In [1]: import numpy as np

In [2]: np.set_printoptions(precision=1, suppress=True, linewidth=160, floatmode="fixed")

In [3]: def rd(a):
   ...:     return np.round(a, 1) + 0
   ...: 

In [4]: F = np.array([[2.0, 6.0, 7.0, 0.0, 0.0, 0.0],
   ...:     [9.0, 5.0, 2.0, 0.0, 0.0, 0.0],
   ...:     [9.0, 4.0, 8.0, 0.0, 0.0, 0.0],
   ...:     [0.0, 0.0, 0.0, -2.0, 5.0, -1.0],
   ...:     [0.0, 0.0, 0.0, -5.0, 3.0, 5.0],
   ...:     [0.0, 0.0, 0.0, -1.0, 0.0, 5.0]])

In [5]: Q, r_ = np.linalg.qr(F)

In [6]: print(np.trace(Q @ Q.T))
6.0

In [7]: print(rd(r_))
[[-12.9  -7.2  -8.1   0.0   0.0   0.0]
 [  0.0   5.0   5.2   0.0   0.0   0.0]
 [  0.0   0.0   5.0   0.0   0.0   0.0]
 [  0.0   0.0   0.0   5.5  -4.6  -5.1]
 [  0.0   0.0   0.0   0.0   3.6  -3.7]
 [  0.0   0.0   0.0   0.0   0.0   3.4]]

In [8]: print(rd(np.abs(np.diag(r_))))
[12.9  5.0  5.0  5.5  3.6  3.4]

In [9]: print(rd(Q))
[[-0.2  1.0  0.1  0.0  0.0  0.0]
 [-0.7  0.0 -0.7  0.0  0.0  0.0]
 [-0.7 -0.2  0.7  0.0  0.0  0.0]
 [ 0.0  0.0  0.0 -0.4  0.9  0.2]
 [ 0.0  0.0  0.0 -0.9 -0.3 -0.3]
 [ 0.0  0.0  0.0 -0.2 -0.2  1.0]]

In [10]: print(rd(Q.T @ Q))
[[1.0 0.0 0.0 0.0 0.0 0.0]
 [0.0 1.0 0.0 0.0 0.0 0.0]
 [0.0 0.0 1.0 0.0 0.0 0.0]
 [0.0 0.0 0.0 1.0 0.0 0.0]
 [0.0 0.0 0.0 0.0 1.0 0.0]
 [0.0 0.0 0.0 0.0 0.0 1.0]]

In [11]: Y = Q / np.linalg.norm(Q, axis=1, keepdims=True)

In [12]: G = Y @ Y.T

In [13]: print(rd(G[0]))
[1.0 0.0 0.0 0.0 0.0 0.0]

In [14]: print(rd(np.degrees(np.arccos(np.clip(G[0, 1], -1, 1)))))
90.0

In [15]: print((G - 2 * np.eye(6)).round(6).argmax(axis=1))
[1 0 0 0 0 0]

In [16]: print(rd(G))
[[1.0 0.0 0.0 0.0 0.0 0.0]
 [0.0 1.0 0.0 0.0 0.0 0.0]
 [0.0 0.0 1.0 0.0 0.0 0.0]
 [0.0 0.0 0.0 1.0 0.0 0.0]
 [0.0 0.0 0.0 0.0 1.0 0.0]
 [0.0 0.0 0.0 0.0 0.0 1.0]]

In [17]: print((np.abs(G) > 0.9).astype(int))
[[1 0 0 0 0 0]
 [0 1 0 0 0 0]
 [0 0 1 0 0 0]
 [0 0 0 1 0 0]
 [0 0 0 0 1 0]
 [0 0 0 0 0 1]]
